>>> import numpy as np
>>> from numpy import linalg as LA
>>> np.set_printoptions(precision=1, suppress=True, linewidth=140, legacy="1.25")
>>> arr = np.array([[0, 5, 0, 0], [2, 8, 0, 0], [0, 0, 0, 5], [0, 0, 2, 8]])
>>> q = arr.astype(float).copy()
>>> for j in range(4):
...     q[:, j] -= q[:, :j] @ (q[:, :j].T @ q[:, j])
...     q[:, j] /= LA.norm(q[:, j])
... 
>>> q.T @ q
array([[1., 0., 0., 0.],
       [0., 1., 0., 0.],
       [0., 0., 1., 0.],
       [0., 0., 0., 1.]])
>>> q.T @ arr
array([[2., 8., 0., 0.],
       [0., 5., 0., 0.],
       [0., 0., 2., 8.],
       [0., 0., 0., 5.]])
>>> E = np.load("out6.npy")
>>> E
array([[-1., -1., -2., -1., -2.,  1.,  2., -3.,  0.],
       [-1., -1.,  2.,  1.,  2., -1., -2.,  3.,  0.],
       [-2.,  2.,  2.,  2.,  4., -2., -4.,  6.,  0.],
       [-1.,  1.,  2., -1.,  2., -1., -2.,  3.,  0.],
       [-2.,  2.,  4.,  2.,  2., -2., -4.,  6.,  0.],
       [ 1., -1., -2., -1., -2., -1.,  2., -3.,  0.],
       [ 2., -2., -4., -2., -4.,  2.,  2., -6.,  0.],
       [-3.,  3.,  6.,  3.,  6., -3., -6.,  7.,  0.],
       [ 0.,  0.,  0.,  0.,  0.,  0.,  0.,  0., -2.]])
>>> M2 = E[0, 0] * E[1:] - np.outer(E[1:, 0], E[0])
>>> M2
array([[  0.,   0.,  -4.,  -2.,  -4.,   2.,   4.,  -6.,   0.],
       [  0.,  -4.,  -6.,  -4.,  -8.,   4.,   8., -12.,   0.],
       [  0.,  -2.,  -4.,   0.,  -4.,   2.,   4.,  -6.,   0.],
       [  0.,  -4.,  -8.,  -4.,  -6.,   4.,   8., -12.,   0.],
       [  0.,   2.,   4.,   2.,   4.,   0.,  -4.,   6.,  -0.],
       [  0.,   4.,   8.,   4.,   8.,  -4.,  -6.,  12.,  -0.],
       [  0.,  -6., -12.,  -6., -12.,   6.,  12., -16.,   0.],
       [  0.,   0.,   0.,   0.,   0.,  -0.,  -0.,   0.,   2.]])
>>> E[:, 0] / E[0, 0]
array([ 1.,  1.,  2.,  1.,  2., -1., -2.,  3., -0.])
>>> LA.matrix_rank(M2), LA.matrix_rank(E)
(8, 9)
